>>> import numpy as np
>>> np.set_printoptions(suppress=True, linewidth=140)
>>> tidy = lambda a: np.round(a, 2) + 0
>>> m1 = np.array([[5, 0, 4, 2, -4, 5, 4, 4, -2, -3],
...     [-5, 5, -3, 3, 0, 0, 4, 3, -3, -3],
...     [1, 4, -2, -2, 5, -4, 3, -3, -1, -5],
...     [4, 5, 4, 3, -4, -2, -4, 1, 1, 1],
...     [2, -2, 1, 0, 0, 4, 0, 2, 0, 2],
...     [-5, -1, -5, -3, 2, 0, 1, 0, -4, -3],
...     [-2, -2, 1, 5, 3, -3, -5, 3, -3, -2],
...     [4, -2, -5, 4, -3, -5, 4, -5, 4, 0],
...     [-3, -2, 1, 1, 4, 2, 2, -1, -2, 1],
...     [-1, 2, 3, 1, 4, 3, 2, 3, 2, 3]])
>>> m1
array([[ 5,  0,  4,  2, -4,  5,  4,  4, -2, -3],
       [-5,  5, -3,  3,  0,  0,  4,  3, -3, -3],
       [ 1,  4, -2, -2,  5, -4,  3, -3, -1, -5],
       [ 4,  5,  4,  3, -4, -2, -4,  1,  1,  1],
       [ 2, -2,  1,  0,  0,  4,  0,  2,  0,  2],
       [-5, -1, -5, -3,  2,  0,  1,  0, -4, -3],
       [-2, -2,  1,  5,  3, -3, -5,  3, -3, -2],
       [ 4, -2, -5,  4, -3, -5,  4, -5,  4,  0],
       [-3, -2,  1,  1,  4,  2,  2, -1, -2,  1],
       [-1,  2,  3,  1,  4,  3,  2,  3,  2,  3]])
>>> out = m1 / np.linalg.norm(m1, axis=1, keepdims=True)
>>> gram = out @ out.T
>>> np.argwhere(np.triu(np.abs(gram) > 0.95, 1))
array([], shape=(0, 2), dtype=int64)
>>> tidy(gram[8])
array([-0.13,  0.18,  0.04, -0.65,  0.18,  0.38,  0.19, -0.31,  1.  ,  0.46])
>>> tidy(np.degrees(np.arccos(np.clip(gram[8, 1], -1, 1))))
np.float64(79.4)
>>> Uu, s, vt = np.linalg.svd(m1, full_matrices=False)
>>> tidy(s / s[0])
array([1.  , 0.9 , 0.71, 0.68, 0.54, 0.48, 0.43, 0.19, 0.11, 0.01])
>>> tidy(s)
array([16.33, 14.63, 11.55, 11.17,  8.81,  7.91,  7.07,  3.11,  1.8 ,  0.23])
>>> tidy(np.sqrt((s ** 2).sum())), tidy(np.linalg.norm(m1))
(np.float64(30.69), np.float64(30.69))
>>> tidy(np.abs(vt[0]))
array([0.52, 0.01, 0.5 , 0.18, 0.43, 0.24, 0.18, 0.19, 0.24, 0.28])
>>> rng = np.random.default_rng(7697)
>>> labels = rng.permutation(10)
>>> labels
array([5, 4, 0, 2, 3, 6, 8, 9, 7, 1])
>>> out = m1[labels][:, labels]
>>> out
array([[ 0,  2, -5, -5, -3,  1, -4, -3,  0, -1],
       [ 4,  0,  2,  1,  0,  0,  0,  2,  2, -2],
       [ 5, -4,  5,  4,  2,  4, -2, -3,  4,  0],
       [-4,  5,  1, -2, -2,  3, -1, -5, -3,  4],
       [-2, -4,  4,  4,  3, -4,  1,  1,  1,  5],
       [-3,  3, -2,  1,  5, -5, -3, -2,  3, -2],
       [ 2,  4, -3,  1,  1,  2, -2,  1, -1, -2],
       [ 3,  4, -1,  3,  1,  2,  2,  3,  3,  2],
       [-5, -3,  4, -5,  4,  4,  4,  0, -5, -2],
       [ 0,  0, -5, -3,  3,  4, -3, -3,  3,  5]])
>>> tidy(np.sort(np.abs(np.linalg.eigvals(out))))
array([ 1.6 ,  1.6 ,  4.89,  4.89,  6.06,  6.06,  9.11,  9.11,  9.9 , 10.61])
>>> np.diag(out)
array([ 0,  0,  5, -2,  3, -5, -2,  3, -5,  5])
>>> np.linalg.determinant(m1)
Traceback (most recent call last):
  File "<python-input-22>", line 1, in <module>
    np.linalg.determinant(m1)
    ^^^^^^^^^^^^^^^^^^^^^
AttributeError: module 'numpy.linalg' has no attribute 'determinant'
>>> np.allclose(m1 @ m1.T, m1.T @ m1)
False
>>> m1 @ m1
array([[ 21,  11, -36,  24, -18, -56,  15, -13, -30, -75],
       [-25,  14, -40,  46, -28, -61, -41,  -2,   1,  -2],
       [ -5, -12,  15,  21, -20,  26, -21,  40, -27,  -7],
       [ 21,  72,   6,  16, -19,  -6,  62,  -1,   0, -34],
       [  7, -10, -12,  -6,   7,   2,  19,  -5,  -3, -11],
       [-20, -44, -29, -14, -18, -11, -46,  -9,  14,  29],
       [ 75,  22,   5,  -6, -57, -24,  -9, -39,  55,  28],
       [ 20,  -5, 103,  43, -24,  41, -60,  56, -13,  28],
       [ -5,  -7,  -2, -12,  22,  -7, -35,   4,   0,  10],
       [-16,   8, -25,  19,  38, -11,  24,   0, -10, -11]])
>>> (m1 + m1.T) / 2
array([[ 5. , -2.5,  2.5,  3. , -1. ,  0. ,  1. ,  4. , -2.5, -2. ],
       [-2.5,  5. ,  0.5,  4. , -1. , -0.5,  1. ,  0.5, -2.5, -0.5],
       [ 2.5,  0.5, -2. ,  1. ,  3. , -4.5,  2. , -4. ,  0. , -1. ],
       [ 3. ,  4. ,  1. ,  3. , -2. , -2.5,  0.5,  2.5,  1. ,  1. ],
       [-1. , -1. ,  3. , -2. ,  0. ,  3. ,  1.5, -0.5,  2. ,  3. ],
       [ 0. , -0.5, -4.5, -2.5,  3. ,  0. , -1. , -2.5, -1. ,  0. ],
       [ 1. ,  1. ,  2. ,  0.5,  1.5, -1. , -5. ,  3.5, -0.5,  0. ],
       [ 4. ,  0.5, -4. ,  2.5, -0.5, -2.5,  3.5, -5. ,  1.5,  1.5],
       [-2.5, -2.5,  0. ,  1. ,  2. , -1. , -0.5,  1.5, -2. ,  1.5],
       [-2. , -0.5, -1. ,  1. ,  3. ,  0. ,  0. ,  1.5,  1.5,  3. ]])
>>> assert m1 == m1.T
Traceback (most recent call last):
  File "<python-input-26>", line 1, in <module>
    assert m1 == m1.T
           ^^^^^^^^^^
ValueError: The truth value of an array with more than one element is ambiguous. Use a.any() or a.all()
>>> (m1 - m1.T) / 2
array([[ 0. ,  2.5,  1.5, -1. , -3. ,  5. ,  3. ,  0. ,  0.5, -1. ],
       [-2.5,  0. , -3.5, -1. ,  1. ,  0.5,  3. ,  2.5, -0.5, -2.5],
       [-1.5,  3.5,  0. , -3. ,  2. ,  0.5,  1. ,  1. , -1. , -4. ],
       [ 1. ,  1. ,  3. ,  0. , -2. ,  0.5, -4.5, -1.5,  0. ,  0. ],
       [ 3. , -1. , -2. ,  2. ,  0. ,  1. , -1.5,  2.5, -2. , -1. ],
       [-5. , -0.5, -0.5, -0.5, -1. ,  0. ,  2. ,  2.5, -3. , -3. ],
       [-3. , -3. , -1. ,  4.5,  1.5, -2. ,  0. , -0.5, -2.5, -2. ],
       [ 0. , -2.5, -1. ,  1.5, -2.5, -2.5,  0.5,  0. ,  2.5, -1.5],
       [-0.5,  0.5,  1. ,  0. ,  2. ,  3. ,  2.5, -2.5,  0. , -0.5],
       [ 1. ,  2.5,  4. ,  0. ,  1. ,  3. ,  2. ,  1.5,  0.5,  0. ]])
>>> tidy(np.abs(np.linalg.eigvals(m1)).max())
np.float64(10.61)
>>> E = np.loadtxt("case3.csv", delimiter=",")
>>> E
array([[1.  , 0.2 , 0.04, 0.01, 0.  , 0.  , 0.  , 0.  , 0.  ],
       [0.2 , 1.  , 0.2 , 0.04, 0.01, 0.  , 0.  , 0.  , 0.  ],
       [0.04, 0.2 , 1.  , 0.2 , 0.04, 0.01, 0.  , 0.  , 0.  ],
       [0.01, 0.04, 0.2 , 1.  , 0.2 , 0.04, 0.01, 0.  , 0.  ],
       [0.  , 0.01, 0.04, 0.2 , 1.  , 0.2 , 0.04, 0.01, 0.  ],
       [0.  , 0.  , 0.01, 0.04, 0.2 , 1.  , 0.2 , 0.04, 0.01],
       [0.  , 0.  , 0.  , 0.01, 0.04, 0.2 , 1.  , 0.2 , 0.04],
       [0.  , 0.  , 0.  , 0.  , 0.01, 0.04, 0.2 , 1.  , 0.2 ],
       [0.  , 0.  , 0.  , 0.  , 0.  , 0.01, 0.04, 0.2 , 1.  ]])
>>> Q, V = np.linalg.qr(E[:, :5])[0], np.linalg.qr(E[:, 5:])[0]
>>> s = np.linalg.svd(Q.T @ V, compute_uv=False)
>>> tidy(s)
array([0.39, 0.01, 0.01, 0.  ])
>>> tidy(np.degrees(np.arccos(s.clip(0, 1))))
array([67.15, 89.67, 89.71, 90.  ])
>>> (s > 0.9).sum()
np.int64(0)
>>> data = np.loadtxt("w.csv", delimiter=",")
>>> data
array([[ 3., -3.,  1.,  1.,  0.,  3., -2., -3., -1.,  3.],
       [ 1., -3.,  1., -3., -1., -3.,  0.,  1.,  0.,  2.],
       [-3.,  1.,  1.,  2.,  2., -3.,  1., -2., -2.,  1.],
       [-3., -1., -1., -1., -3., -1., -3.,  1., -3.,  2.],
       [ 2., -1., -2., -3.,  3.,  0.,  1.,  2.,  0., -1.],
       [-1.,  0.,  1.,  1.,  1.,  2., -3., -3.,  3.,  0.],
       [-2., -1.,  2.,  0.,  0.,  2., -2.,  0., -2.,  1.],
       [ 0.,  0.,  0.,  2.,  3., -3., -1.,  3.,  2., -1.],
       [-2.,  3., -2., -3.,  0.,  0., -2., -2.,  2.,  2.],
       [-1.,  3.,  3., -2., -1., -3.,  1., -3.,  1.,  0.]])
>>> out = np.linalg.invert(data)
Traceback (most recent call last):
  File "<python-input-38>", line 1, in <module>
    out = np.linalg.invert(data)
          ^^^^^^^^^^^^^^^^
AttributeError: module 'numpy.linalg' has no attribute 'invert'
>>> out = np.linalg.inv(data)
>>> tidy(np.linalg.cond(data))
np.float64(8.11)
>>> tidy(np.linalg.det(data) * np.linalg.det(out))
np.float64(1.0)
>>> np.allclose(out, data.T)
False
>>> Z = np.array([[2, 1, 1, 3, 2, 1, 1, 1, 2], [3, 0, 2, 0, 1, 2, 3, 2, 3]])
>>> M = np.repeat(Z, 26 // 2, axis=0)
>>> M = M + 0.3 * rng.normal(size=M.shape)
>>> tidy(M)
array([[ 1.84,  0.64,  0.38,  3.26,  2.15,  0.96,  1.28,  1.35,  1.65],
       [ 1.63,  0.8 ,  0.63,  2.73,  1.75,  1.28,  1.19,  1.  ,  1.63],
       [ 1.94,  1.59,  1.39,  2.72,  2.05,  0.92,  0.7 ,  0.72,  2.  ],
       [ 1.64,  0.91,  1.24,  3.39,  1.76,  0.97,  1.17,  1.14,  1.86],
       [ 1.63,  1.45,  1.05,  3.15,  1.91,  0.97,  0.92,  1.13,  1.54],
       [ 2.01,  0.86,  1.24,  2.96,  1.72,  0.33,  0.78,  0.98,  1.42],
       [ 1.97,  1.37,  0.88,  3.2 ,  1.6 ,  1.29,  1.19,  1.06,  1.93],
       [ 1.87,  1.2 ,  0.35,  2.81,  1.98,  0.88,  0.78,  0.8 ,  1.97],
       [ 1.93,  0.68,  1.38,  3.  ,  1.74,  0.7 ,  0.78,  1.35,  1.83],
       [ 1.88,  1.1 ,  1.15,  2.74,  1.77,  0.41,  0.7 ,  0.93,  1.71],
       [ 1.49,  1.19,  1.28,  2.6 ,  2.33,  1.04,  0.9 ,  0.89,  2.36],
       [ 1.7 ,  1.07,  1.15,  2.91,  1.89,  0.82,  0.61,  0.83,  1.99],
       [ 1.91,  1.34,  1.  ,  2.85,  1.59,  0.79,  0.64,  0.91,  1.85],
       [ 2.64, -0.21,  2.03,  0.1 ,  0.79,  1.97,  2.94,  2.49,  3.12],
       [ 3.17,  0.15,  2.05,  0.1 ,  0.96,  2.17,  2.39,  1.94,  3.  ],
       [ 2.94, -0.11,  1.63,  0.03,  1.16,  2.48,  3.04,  2.23,  2.98],
       [ 2.98,  0.45,  1.77, -0.8 ,  1.61,  1.84,  2.81,  1.87,  3.09],
       [ 3.  ,  0.36,  1.79, -0.5 ,  0.95,  2.01,  2.52,  2.54,  3.03],
       [ 3.58, -0.8 ,  2.01, -0.4 ,  1.42,  1.85,  2.7 ,  2.35,  2.54],
       [ 2.9 , -0.29,  1.98,  0.11,  0.98,  1.87,  2.88,  2.  ,  2.91],
       [ 3.62, -0.23,  1.87, -0.07,  1.04,  1.84,  3.  ,  1.95,  2.69],
       [ 3.08,  0.5 ,  1.15,  0.73,  0.79,  1.6 ,  3.11,  2.04,  2.98],
       [ 3.45, -0.41,  1.9 , -0.2 ,  0.66,  1.92,  2.77,  1.95,  3.39],
       [ 3.47, -0.17,  1.7 ,  0.11,  0.66,  2.05,  2.87,  2.16,  3.14],
       [ 3.26,  0.12,  1.9 ,  0.1 ,  1.04,  2.34,  2.59,  1.86,  2.98],
       [ 3.05,  0.06,  2.22,  0.07,  0.97,  2.05,  2.83,  2.17,  2.76]])
>>> Xs = M - M.mean(axis=0)
>>> V = np.linalg.svd(Xs)[2][:2]
>>> out = Xs - Xs @ V.T @ V
>>> tidy(np.linalg.norm(out) / np.linalg.norm(Xs))
np.float64(0.26)
>>> tidy(np.cov(Xs @ V.T, rowvar=False))
array([[5.52, 0.  ],
       [0.  , 0.15]])
>>> np.linalg.norm(out, axis=1).round(6).argmax()
np.int64(18)
